$ python3 -q
>>> import numpy as np
>>> import numpy.linalg as la
>>> np.set_printoptions(precision=1, suppress=True, linewidth=100, floatmode="fixed")
>>> def tidy(a):
...     return np.round(a, 1) + 0
... 
>>> J = np.load("w.npy")
>>> J
array([[ 1.4,  2.4,  0.2,  2.9],
       [ 1.4,  2.1,  0.3,  3.0],
       [ 1.2,  1.8,  0.1,  2.7],
       [ 1.0,  1.6, -0.2,  3.0],
       [ 0.6,  2.0,  0.3,  2.5],
       [ 0.3,  2.3, -0.1,  3.3],
       [ 1.2,  2.2, -0.1,  3.2],
       [ 1.3,  2.0,  0.1,  3.0],
       [ 0.6,  2.3, -0.2,  2.9],
       [ 1.3,  0.4,  0.4,  2.8],
       [ 0.9,  1.0,  0.1,  2.1],
       [ 0.6,  1.1,  0.1,  2.4],
       [ 1.0,  1.0,  0.1,  1.7],
       [ 1.1,  0.7,  0.4,  1.8],
       [ 1.1,  1.0, -0.7,  1.9],
       [ 1.3,  0.8,  0.3,  1.7],
       [ 1.0,  0.9, -0.4,  1.8],
       [ 0.6,  0.7,  0.3,  1.7],
       [ 1.2,  0.6,  1.9,  1.4],
       [ 0.9,  0.9,  2.0,  0.9],
       [ 0.9,  1.4,  1.8,  0.8],
       [ 0.6,  1.1,  2.0,  1.5],
       [ 0.7,  0.7,  2.3,  0.9],
       [ 1.1,  1.5,  2.2,  1.3],
       [ 0.7,  1.0,  2.1,  1.1],
       [ 1.5,  0.9,  1.7,  0.6],
       [ 1.0,  1.3,  2.1,  0.9]])
>>> vec = np.array([3, 2, 1, 0])
>>> target = J @ vec
>>> try:
...     la.solve(J, target)
... except la.LinAlgError as e:
...     print(e)
... 
Last 2 dimensions of the array must be square
>>> tidy(la.pinv(J) @ J)
array([[1.0, 0.0, 0.0, 0.0],
       [0.0, 1.0, 0.0, 0.0],
       [0.0, 0.0, 1.0, 0.0],
       [0.0, 0.0, 0.0, 1.0]])
>>> tidy(la.lstsq(J, target)[0])
array([3.0, 2.0, 1.0, 0.0])
>>> rng = np.random.default_rng(29)
>>> target = target + 0.3 * rng.normal(size=27)
>>> tidy(target)
array([9.1, 8.7, 7.3, 5.9, 6.1, 5.3, 8.0, 8.0, 6.4, 4.9, 4.7, 3.8, 4.6, 4.4, 4.6, 5.6, 4.2, 3.3,
       6.8, 6.7, 7.5, 6.3, 6.7, 8.6, 6.2, 7.3, 7.2])
>>> c, *_ = la.lstsq(J, target)
>>> tidy(J.T @ (target - J @ c))
array([0.0, 0.0, 0.0, 0.0])
>>> [round(float(la.norm(la.solve(J.T @ J + lam * np.eye(4), J.T @ target))), 2) for lam in (0, 1, 10, 100)]
[3.49, 3.06, 2.43, 1.55]
>>> c.round()
array([3.0, 2.0, 1.0, 0.0])
>>> tidy(la.norm(target - J @ c))
np.float64(1.4)
>>> Xc = J - J.mean(axis=0)
>>> U, s, Vt = la.svd(Xc, full_matrices=False)
>>> tidy((s ** 2).sum() ** 2 / (s ** 4).sum())
np.float64(1.7)
>>> tidy(np.abs(Vt[-1]))
array([0.5, 0.5, 0.3, 0.6])
>>> tidy(Xc.mean(axis=0))
array([0.0, 0.0, 0.0, 0.0])
>>> tidy(s)
array([6.4, 3.0, 1.6, 1.5])
>>> np.abs(U[:, 0]).argmax()
np.int64(22)
>>> np.searchsorted(np.cumsum(s ** 2) / (s ** 2).sum(), 0.9) + 1
np.int64(2)
>>> la.matrix_rank(Xc)
np.int64(4)
>>> np.abs(Vt[0]).argmax()
np.int64(2)
>>> (np.sign(U[:, 0]) == np.sign(U[0, 0])).astype(int)
array([1, 1, 1, 1, 1, 1, 1, 1, 1, 1, 1, 1, 1, 0, 1, 0, 1, 0, 0, 0, 0, 0, 0, 0, 0, 0, 0])
>>> Q, R = la.qr(J)
>>> tidy(R)
array([[-5.3, -6.5, -3.4, -9.9],
       [ 0.0, -3.8,  0.7, -4.0],
       [ 0.0,  0.0,  5.1, -2.0],
       [ 0.0,  0.0,  0.0, -2.7]])
>>> tidy(np.abs(np.diag(R)))
array([5.3, 3.8, 5.1, 2.7])
>>> tidy(Q)
array([[-0.3, -0.2, -0.1,  0.2],
       [-0.3, -0.1, -0.1,  0.1],
       [-0.2, -0.1, -0.1,  0.0],
       [-0.2, -0.1, -0.2, -0.2],
       [-0.1, -0.3,  0.0,  0.0],
       [-0.1, -0.5,  0.0, -0.3],
       [-0.2, -0.2, -0.1,  0.0],
       [-0.2, -0.1, -0.1,  0.0],
       [-0.1, -0.4, -0.1,  0.0],
       [-0.2,  0.3, -0.1, -0.5],
       [-0.2,  0.0, -0.1, -0.1],
       [-0.1, -0.1,  0.0, -0.3],
       [-0.2,  0.1, -0.1,  0.1],
       [-0.2,  0.2, -0.1, -0.1],
       [-0.2,  0.1, -0.3,  0.1],
       [-0.2,  0.2, -0.1,  0.0],
       [-0.2,  0.1, -0.2,  0.1],
       [-0.1,  0.0,  0.0, -0.2],
       [-0.2,  0.2,  0.2, -0.2],
       [-0.2,  0.1,  0.3,  0.0],
       [-0.2, -0.1,  0.2,  0.3],
       [-0.1, -0.1,  0.3, -0.2],
       [-0.1,  0.0,  0.4, -0.2],
       [-0.2,  0.0,  0.3,  0.1],
       [-0.1,  0.0,  0.3, -0.1],
       [-0.3,  0.2,  0.1,  0.4],
       [-0.2,  0.0,  0.3,  0.2]])
>>> tidy(abs(R[0, 0])), tidy(la.norm(J[:, 0]))
(np.float64(5.3), np.float64(5.3))
>>> np.trace(Q @ Q.T)
np.float64(4.0)
>>> lab = J[:, 0] > np.median(J[:, 0])
>>> r0 = J[lab].mean(axis=0) - J[~lab].mean(axis=0)
>>> tidy(r0)
array([ 0.5,  0.1, -0.3,  0.4])
>>> A = np.array([[5.0, 4.0, 4.0, 4.0, 4.0],
...     [4.0, 5.0, 4.0, 4.0, 4.0],
...     [4.0, 4.0, 5.0, 4.0, 4.0],
...     [4.0, 4.0, 4.0, 5.0, 4.0],
...     [4.0, 4.0, 4.0, 4.0, 5.0]])
>>> A
array([[5.0, 4.0, 4.0, 4.0, 4.0],
       [4.0, 5.0, 4.0, 4.0, 4.0],
       [4.0, 4.0, 5.0, 4.0, 4.0],
       [4.0, 4.0, 4.0, 5.0, 4.0],
       [4.0, 4.0, 4.0, 4.0, 5.0]])
>>> evals, V = la.eig(A)
>>> tidy(np.sort(la.eigvals(la.inv(A))))
array([0.0, 1.0, 1.0, 1.0, 1.0])
>>> tidy(np.sort(la.eigvals(A.T)))
array([ 1.0,  1.0,  1.0,  1.0, 21.0])
>>> tidy(np.sort(la.eigvals(A @ A)))
array([  1.0+0.0j,   1.0+0.0j,   1.0+0.0j,   1.0+0.0j, 441.0+0.0j])
>>> tidy(A @ V[:, 0] - evals[0] * V[:, 0])
array([0.0, 0.0, 0.0, 0.0, 0.0])
